$ ipython --no-banner

In [1]: import numpy as np

In [2]: np.set_printoptions(precision=2, suppress=True, linewidth=160, legacy="1.25")

In [3]: rd = lambda a: np.round(a, 2) + 0

In [4]: W0 = np.array([[100, 0, 0, 1, 0, 0],
   ...:     [0, 160, 0, 1, 3, 1],
   ...:     [0, 3, 63, 3, 3, 3],
   ...:     [1, 3, 3, 162, 1, 0],
   ...:     [3, 3, 0, 3, 141, 1],
   ...:     [2, 3, 2, 0, 3, 61]])

In [5]: rng = np.random.default_rng(969)

In [6]: A2 = W0 + rng.integers(-2, 3, (6, 4)) @ rng.integers(-2, 3, (4, 6))

In [7]: print(A2)
[[ 98   7   0  12   8   5]
 [  1 160   0  -1   1   1]
 [ -2   7  62   7   9   8]
 [ -5   2   4 165   8   1]
 [  2  -1   4  -3 134  -4]
 [  3   3   2  -2   1  61]]

In [8]: print(rd(np.linalg.svd(A2 - W0, compute_uv=False)))
[23.03  7.91  4.35  2.68  0.    0.  ]

In [9]: print(np.abs(A2 - W0).sum(axis=1))
[33  5 22 19 27  5]

In [10]: print(A2 - W0)
[[-2  7  0 11  8  5]
 [ 1  0  0 -2 -2  0]
 [-2  4 -1  4  6  5]
 [-6 -1  1  3  7  1]
 [-1 -4  4 -6 -7 -5]
 [ 1  0  0 -2 -2  0]]

In [11]: print(np.linalg.matrix_rank(A2 - W0, tol=1e-8))
4

In [12]: f = np.array([3, 1, 2, 2, 0, 1])

In [13]: A2 = W0 + np.outer(f, np.eye(6)[0])

In [14]: print(np.linalg.matrix_rank(A2 - W0))
1

In [15]: print(np.linalg.matrix_rank(np.linalg.inv(A2) - np.linalg.inv(W0), tol=1e-8))
1

In [16]: O, vecs = np.linalg.qr(W0[:, :1])[0], np.linalg.qr(W0[:, 1:])[0]

In [17]: sv = np.linalg.svd(O.T @ vecs, compute_uv=False)

In [18]: print((sv > 0.9).sum())
0

In [19]: print(rd(sv))
[0.04]

In [20]: print(rd(np.linalg.norm(W0, axis=1)))
[100.   160.03  63.29 162.06 141.1   61.21]

In [21]: print(rd(np.linalg.norm(W0[2], 1)), rd(np.linalg.norm(W0[2], np.inf)))
75.0 63.0
